$ python3 -q
>>> import numpy as np
>>> from numpy import linalg as LA
>>> np.set_printoptions(suppress=True, linewidth=100)
>>> def tidy(a):
...     return np.round(a, 2) + 0
... 
>>> feats = np.load("data.npy")
>>> print(feats)
[[ 0  4 -1 -2  1  4  1  0]
 [ 0 -1  3  1 -4  0  1  2]
 [ 0  0  2  0 -1 -4 -2 -2]
 [ 0  0  0 -2  0 -1  2  4]
 [ 0  0  0  0  3 -2  2  5]
 [ 0  0  0  0  0  1  4  1]
 [ 0  0  0  0  0  0 -4  3]
 [ 0  0  0  0  0  0  0 -2]]
>>> # triangular
>>> left, sv, vt = LA.svd(feats)
>>> V = vt[:(sv > 1e-8).sum()]
>>> rng = np.random.default_rng(60)
>>> vec = feats[6] + -2 * feats[2] + rng.integers(2) * np.eye(8)[1]
>>> print(vec)
[ 0.  0. -4.  0.  2.  8.  0.  7.]
>>> print(tidy(V.T @ V))
[[0. 0. 0. 0. 0. 0. 0. 0.]
 [0. 1. 0. 0. 0. 0. 0. 0.]
 [0. 0. 1. 0. 0. 0. 0. 0.]
 [0. 0. 0. 1. 0. 0. 0. 0.]
 [0. 0. 0. 0. 1. 0. 0. 0.]
 [0. 0. 0. 0. 0. 1. 0. 0.]
 [0. 0. 0. 0. 0. 0. 1. 0.]
 [0. 0. 0. 0. 0. 0. 0. 1.]]
>>> print(np.allclose(V.T @ V @ vec, vec))
True
>>> rk = LA.matrix_rank(feats)
>>> print(rk)
7
>>> N = LA.svd(feats)[2][rk:].T
>>> print(N.shape)
(8, 1)
>>> print([int(LA.matrix_rank(feats[:, :j + 1])) for j in range(8)])
[0, 1, 2, 3, 4, 5, 6, 7]
>>> print(N @ N.T)
[[1. 0. 0. 0. 0. 0. 0. 0.]
 [0. 0. 0. 0. 0. 0. 0. 0.]
 [0. 0. 0. 0. 0. 0. 0. 0.]
 [0. 0. 0. 0. 0. 0. 0. 0.]
 [0. 0. 0. 0. 0. 0. 0. 0.]
 [0. 0. 0. 0. 0. 0. 0. 0.]
 [0. 0. 0. 0. 0. 0. 0. 0.]
 [0. 0. 0. 0. 0. 0. 0. 0.]]
>>> print(feats @ N)
[[0.]
 [0.]
 [0.]
 [0.]
 [0.]
 [0.]
 [0.]
 [0.]]
>>> print(np.allclose(feats @ N, 0))
True
>>> labels = rng.permutation(8)
>>> print(labels)
[7 0 6 5 4 1 3 2]
>>> M2 = feats[labels][:, labels]
>>> print(np.trace(M2))
-3
>>> print(M2)
[[-2  0  0  0  0  0  0  0]
 [ 0  0  1  4  1  4 -2 -1]
 [ 3  0 -4  0  0  0  0  0]
 [ 1  0  4  1  0  0  0  0]
 [ 5  0  2 -2  3  0  0  0]
 [ 2  0  1  0 -4 -1  1  3]
 [ 4  0  2 -1  0  0 -2  0]
 [-2  0 -2 -4 -1  0  0  2]]
>>> u, r1 = M2[6], M2[0]
>>> print(u @ u)
25
>>> p = (u @ r1) / (u @ u) * u
>>> print((r1 - p) @ u)
0.0
>>> print(np.outer(u, r1))
[[-8  0  0  0  0  0  0  0]
 [ 0  0  0  0  0  0  0  0]
 [-4  0  0  0  0  0  0  0]
 [ 2  0  0  0  0  0  0  0]
 [ 0  0  0  0  0  0  0  0]
 [ 0  0  0  0  0  0  0  0]
 [ 4  0  0  0  0  0  0  0]
 [ 0  0  0  0  0  0  0  0]]
>>> W0 = np.loadtxt("sample15.csv", delimiter=",")
>>> print(W0)
[[0. 0. 1. 0. 0. 0.]
 [0. 0. 0. 0. 1. 0.]
 [1. 0. 0. 0. 0. 0.]
 [0. 0. 0. 1. 0. 0.]
 [0. 0. 0. 0. 0. 1.]
 [0. 1. 0. 0. 0. 0.]]
>>> print((LA.matrix_power((W0 != 0) + (W0.T != 0) + np.eye(6), 6) > 0).astype(int))
[[1 0 1 0 0 0]
 [0 1 0 0 1 1]
 [1 0 1 0 0 0]
 [0 0 0 1 0 0]
 [0 1 0 0 1 1]
 [0 1 0 0 1 1]]
>>> print(tidy(np.sort(LA.eigvals(W0).real)))
[-1.  -0.5 -0.5  1.   1.   1. ]
>>> print(W0 @ W0)
[[1. 0. 0. 0. 0. 0.]
 [0. 0. 0. 0. 0. 1.]
 [0. 0. 1. 0. 0. 0.]
 [0. 0. 0. 1. 0. 0.]
 [0. 1. 0. 0. 0. 0.]
 [0. 0. 0. 0. 1. 0.]]
>>> print(np.flatnonzero(LA.matrix_power((W0 != 0) + (W0.T != 0) + np.eye(6), 6)[1]))
[1 4 5]
>>> print(tidy(LA.det(W0)))
-1.0
>>> vec = np.array([3, -2, -1, 0, -2, 2])
>>> h1 = np.maximum(W0 @ vec, 0)
>>> print(np.flatnonzero(h1 > 1e-9))
[2 4]
>>> print(np.maximum(W0 @ (3 * vec), 0))
[0. 0. 9. 0. 6. 0.]
>>> print(W0.T @ h1)
[3. 0. 0. 0. 0. 2.]
>>> print(np.maximum(W0 @ vec, 0) - np.maximum(-W0 @ vec, 0))
[-1. -2.  3.  0.  2. -2.]
>>> print(tidy(np.tanh(W0 @ vec)))
[-0.76 -0.96  1.    0.    0.96 -0.96]
>>> print(W0[4] @ W0[5])
0.0
>>> print(tidy(LA.norm(W0, 2)))
1.0
>>> print(tidy(LA.norm(W0) ** 2 / LA.norm(W0, 2) ** 2))
6.0
>>> print(tidy(LA.norm(W0, 1)), tidy(LA.norm(W0, np.inf)))
1.0 1.0
>>> print(tidy(LA.norm(W0, "nuc")))
6.0
>>> print(LA.norm(W0, axis=1).argmax())
0
>>> print(tidy(LA.norm(W0[4], 1)), tidy(LA.norm(W0[4], np.inf)))
1.0 1.0
>>> print(tidy(LA.norm(W0, axis=0)))
[1. 1. 1. 1. 1. 1.]
>>> print(tidy(LA.norm(W0, axis=1)))
[1. 1. 1. 1. 1. 1.]
>>> print(tidy(np.abs(LA.eigvals(W0)).max()))
1.0
>>> print((W0 - W0.T) / 2)
[[ 0.   0.   0.   0.   0.   0. ]
 [ 0.   0.   0.   0.   0.5 -0.5]
 [ 0.   0.   0.   0.   0.   0. ]
 [ 0.   0.   0.   0.   0.   0. ]
 [ 0.  -0.5  0.   0.   0.   0.5]
 [ 0.   0.5  0.   0.  -0.5  0. ]]
>>> print(np.trace(W0))
1.0
>>> print(np.allclose(W0, W0.T))
False
>>> M = np.load("layer15.npy")
>>> print(M)
[[-2.68  3.05 -7.   -5.22 -2.63 -0.59]
 [-3.69  5.69 -3.46 -0.45 -2.97 -5.75]
 [-1.32 -2.95 -4.62 -2.72  7.74 -0.96]
 [ 0.13 -6.22 -6.02  4.07  2.69 -1.1 ]
 [ 3.77 -5.29 -3.08 -6.93  0.61 -0.02]
 [-2.27  0.68 -8.72 -0.49 -0.52  4.22]
 [ 5.04  4.94 -1.88  3.42 -5.9   0.39]
 [-2.54 -1.57 -0.9   0.98  0.4  -9.44]
 [-4.31  2.51 -5.   -4.67 -3.21  4.25]
 [-6.3   5.59  2.53 -0.76  2.71  3.85]
 [-1.66 -4.05 -0.96  0.45  1.95  8.71]
 [ 7.31  0.88  1.05  2.78  5.63 -2.29]
 [-3.67  2.99 -4.75  3.1   4.05  5.39]
 [ 0.01 -3.84 -5.51  1.42  1.16  7.17]
 [ 3.16  0.79  0.31 -3.64  1.11 -8.65]
 [ 5.06  2.74  5.15 -5.07 -1.45 -3.55]
 [ 2.02 -1.91 -8.71  1.25  1.69 -3.45]
 [-2.18  0.22  7.11  4.57  4.57 -1.72]
 [ 4.54  1.45  5.29 -2.11 -2.4  -6.25]
 [ 4.81 -2.92  1.71 -6.41 -0.92 -4.85]
 [-1.58  0.42 -0.61 -9.06 -1.55 -3.53]]
>>> vec = np.array([3, 5, 8, 7, 4, 2])
>>> rhs = M @ vec
>>> print(tidy(LA.pinv(M) @ M))
[[1. 0. 0. 0. 0. 0.]
 [0. 1. 0. 0. 0. 0.]
 [0. 0. 1. 0. 0. 0.]
 [0. 0. 0. 1. 0. 0.]
 [0. 0. 0. 0. 1. 0.]
 [0. 0. 0. 0. 0. 1.]]
>>> rhs = rhs + 0.02 * rng.normal(size=21)
>>> print(tidy(rhs))
[-97.06 -36.81 -45.65 -41.79 -85.89 -70.22  25.91 -33.09 -77.39  42.52  -4.5   72.14  14.61 -34.31
 -22.41  21.65 -64.55  98.27  26.32 -44.76 -84.23]
>>> coef, *_ = LA.lstsq(M, rhs)
>>> print(tidy(M.T @ (rhs - M @ coef)))
[0. 0. 0. 0. 0. 0.]
>>> u, r1 = feats[4], feats[1]
>>> print(u @ u)
42
>>> print(u @ r1)
0
>>> p = (u @ r1) / (u @ u) * u
>>> print(r1 - p)
[ 0. -1.  3.  1. -4.  0.  1.  2.]
>>> print(p)
[ 0.  0.  0.  0.  0. -0.  0.  0.]
>>> E = np.load("out7.npy")
>>> print(E)
[[0 0 0 0 0 0 0 0 0]
 [0 0 1 0 0 1 1 0 0]
 [0 1 0 0 0 0 0 1 0]
 [0 0 0 0 0 0 0 0 1]
 [0 0 0 0 0 0 0 0 0]
 [0 1 0 0 0 0 0 1 0]
 [0 1 0 0 0 0 0 1 0]
 [0 0 1 0 0 1 1 0 0]
 [0 0 0 1 0 0 0 0 0]]
>>> th = np.radians(90)
>>> Rm = np.eye(9)
>>> Rm[4, 4] = Rm[1, 1] = np.cos(th)
>>> Rm[4, 1], Rm[1, 4] = -np.sin(th), np.sin(th)
>>> print(tidy(Rm))
[[ 1.  0.  0.  0.  0.  0.  0.  0.  0.]
 [ 0.  0.  0.  0.  1.  0.  0.  0.  0.]
 [ 0.  0.  1.  0.  0.  0.  0.  0.  0.]
 [ 0.  0.  0.  1.  0.  0.  0.  0.  0.]
 [ 0. -1.  0.  0.  0.  0.  0.  0.  0.]
 [ 0.  0.  0.  0.  0.  1.  0.  0.  0.]
 [ 0.  0.  0.  0.  0.  0.  1.  0.  0.]
 [ 0.  0.  0.  0.  0.  0.  0.  1.  0.]
 [ 0.  0.  0.  0.  0.  0.  0.  0.  1.]]
>>> M2 = E @ Rm.T
>>> print(np.allclose(E @ E.T, M2 @ M2.T))
True
>>> print(tidy(LA.svd(E, compute_uv=False)), tidy(LA.svd(M2, compute_uv=False)))
[2.45 2.45 1.   1.   0.   0.   0.   0.   0.  ] [2.45 2.45 1.   1.   0.   0.   0.   0.   0.  ]
>>> print(tidy(LA.det(Rm)), np.trace(Rm))
1.0 7.0
>>> w, V = LA.eigh(E)
>>> print(tidy(V.T @ E @ V))
[[-2.45  0.    0.    0.    0.    0.    0.    0.    0.  ]
 [ 0.   -1.    0.    0.    0.    0.    0.    0.    0.  ]
 [ 0.    0.    0.    0.    0.    0.    0.    0.    0.  ]
 [ 0.    0.    0.    0.    0.    0.    0.    0.    0.  ]
 [ 0.    0.    0.    0.    0.    0.    0.    0.    0.  ]
 [ 0.    0.    0.    0.    0.    0.    0.    0.    0.  ]
 [ 0.    0.    0.    0.    0.    0.    0.    0.    0.  ]
 [ 0.    0.    0.    0.    0.    0.    0.    1.    0.  ]
 [ 0.    0.    0.    0.    0.    0.    0.    0.    2.45]]
>>> print(np.abs(V[:, -1]).round(6).argmax())
1
>>> print(np.unique(w.round(6) + 0, return_counts=True)[1])
[1 1 5 1 1]
>>> print(tidy(np.abs(V[:, -1])))
[0.   0.5  0.41 0.   0.   0.41 0.41 0.5  0.  ]
>>> def softmax(z):
...     e = np.exp(z - z.max(axis=-1, keepdims=True))
...     return e / e.sum(axis=-1, keepdims=True)
... 
>>> print(tidy(softmax(E).sum(axis=1)))
[1. 1. 1. 1. 1. 1. 1. 1. 1.]
>>> print(tidy(softmax(E[2])))
[0.08 0.22 0.08 0.08 0.08 0.08 0.08 0.22 0.08]
>>> S = E @ E.T / np.sqrt(9)
>>> print(tidy(softmax(S + np.triu(np.full(S.shape, -np.inf), 1))))
[[1.   0.   0.   0.   0.   0.   0.   0.   0.  ]
 [0.27 0.73 0.   0.   0.   0.   0.   0.   0.  ]
 [0.25 0.25 0.49 0.   0.   0.   0.   0.   0.  ]
 [0.23 0.23 0.23 0.32 0.   0.   0.   0.   0.  ]
 [0.2  0.2  0.2  0.2  0.2  0.   0.   0.   0.  ]
 [0.13 0.13 0.25 0.13 0.13 0.25 0.   0.   0.  ]
 [0.1  0.1  0.2  0.1  0.1  0.2  0.2  0.   0.  ]
 [0.09 0.24 0.09 0.09 0.09 0.09 0.09 0.24 0.  ]
 [0.11 0.11 0.11 0.11 0.11 0.11 0.11 0.11 0.15]]
>>> print(softmax(S).round(6).argmax(axis=1))
[0 1 2 3 0 2 2 1 8]
>>> u = np.array([2, 1])
>>> print(np.correlate(E[2], E[1], "full"))
[0 0 0 1 1 0 0 1 0 1 1 0 0 1 0 0 0]
>>> print(np.cross(E[2, :3], E[1, :3]))
[1 0 0]
>>> print(np.array([np.convolve(row, u, "same") for row in E]))
[[0 0 0 0 0 0 0 0 0]
 [0 0 2 1 0 2 3 1 0]
 [0 2 1 0 0 0 0 2 1]
 [0 0 0 0 0 0 0 0 2]
 [0 0 0 0 0 0 0 0 0]
 [0 2 1 0 0 0 0 2 1]
 [0 2 1 0 0 0 0 2 1]
 [0 0 2 1 0 2 3 1 0]
 [0 0 0 2 1 0 0 0 0]]
>>> print(np.polyval(u, E[2]))
[1 3 1 1 1 1 1 3 1]
>>> arr = np.array([[312, 283, 267, 231, 165, 181, 137, 167],
...     [283, 395, 332, 265, 220, 263, 153, 174],
...     [267, 332, 361, 305, 228, 251, 154, 215],
...     [231, 265, 305, 360, 258, 246, 158, 192],
...     [165, 220, 228, 258, 199, 198, 118, 145],
...     [181, 263, 251, 246, 198, 290, 171, 112],
...     [137, 153, 154, 158, 118, 171, 163, 55],
...     [167, 174, 215, 192, 145, 112, 55, 194]])
>>> # symmetric, so the eigenvalues are real
>>> w, V = LA.eigh(arr)
>>> vec = np.array([-2, 1, 0, 2, 1, -1, 2, 1])
>>> print((np.sign(V[:, -1].round(6)) == np.sign(V[0, -1].round(6))).astype(int))
[1 1 1 1 1 1 1 1]
>>> print(vec @ arr @ vec)
3430
>>> print(tidy(vec @ arr @ vec / (vec @ vec)), tidy(w[0]), tidy(w[-1]))
214.38 1.13 1770.68
>>> print(tidy(V * np.maximum(w, 0) @ V.T))
[[312. 283. 267. 231. 165. 181. 137. 167.]
 [283. 395. 332. 265. 220. 263. 153. 174.]
 [267. 332. 361. 305. 228. 251. 154. 215.]
 [231. 265. 305. 360. 258. 246. 158. 192.]
 [165. 220. 228. 258. 199. 198. 118. 145.]
 [181. 263. 251. 246. 198. 290. 171. 112.]
 [137. 153. 154. 158. 118. 171. 163.  55.]
 [167. 174. 215. 192. 145. 112.  55. 194.]]
>>> print(np.abs(arr).sum(axis=1).max(), tidy(np.abs(w).max()))
2113 1770.68
>>> print(np.argsort(-LA.norm(feats, axis=0).round(6), kind="stable")[:3])
[7 6 5]
>>> print(tidy(LA.norm(feats, 2) / LA.norm(feats)))
0.6
>>> print(LA.matrix_rank(arr, rtol=0.1))
1
>>> F = np.loadtxt("case2.csv", delimiter=",")
>>> print(tidy(F))
[[ 0.   -0.05 -0.05  0.  ]
 [ 0.7   0.1  -0.4  -1.98]
 [ 0.    0.   -0.01 -0.02]
 [-1.43 -0.22  0.84  4.02]
 [ 1.43  0.18 -0.75 -4.04]
 [ 0.71  0.13 -0.39 -1.98]
 [-0.69 -0.12  0.43  2.02]
 [ 0.72  0.06 -0.39 -1.99]
 [ 1.41  0.18 -0.79 -3.99]
 [ 0.7   0.1  -0.41 -1.98]
 [-1.4  -0.2   0.77  4.01]
 [ 0.7   0.11 -0.4  -1.98]
 [ 0.7   0.1  -0.38 -2.01]
 [ 0.66  0.1  -0.4  -2.04]
 [-1.38 -0.2   0.79  4.  ]
 [-0.71 -0.13  0.41  1.99]
 [-1.43 -0.21  0.79  4.  ]
 [-0.68 -0.09  0.39  2.01]
 [-1.42 -0.22  0.79  4.01]
 [ 0.69  0.11 -0.39 -1.99]
 [-0.7  -0.1   0.38  1.99]
 [ 0.    0.01 -0.04  0.  ]
 [ 0.01 -0.02  0.02  0.  ]
 [-0.7  -0.09  0.37  2.02]
 [ 1.38  0.2  -0.83 -3.99]
 [ 1.41  0.2  -0.81 -4.  ]
 [ 1.36  0.2  -0.76 -3.99]]
>>> G = np.cov(F, rowvar=False)
>>> print(tidy(np.corrcoef(F[:, 3], F[:, 1])[0, 1]))
-0.99
>>> print(G.shape)
(4, 4)
>>> print(np.argwhere(np.triu(np.abs(np.corrcoef(F.T)) > 0.8, 1)))
[[0 1]
 [0 2]
 [0 3]
 [1 2]
 [1 3]
 [2 3]]
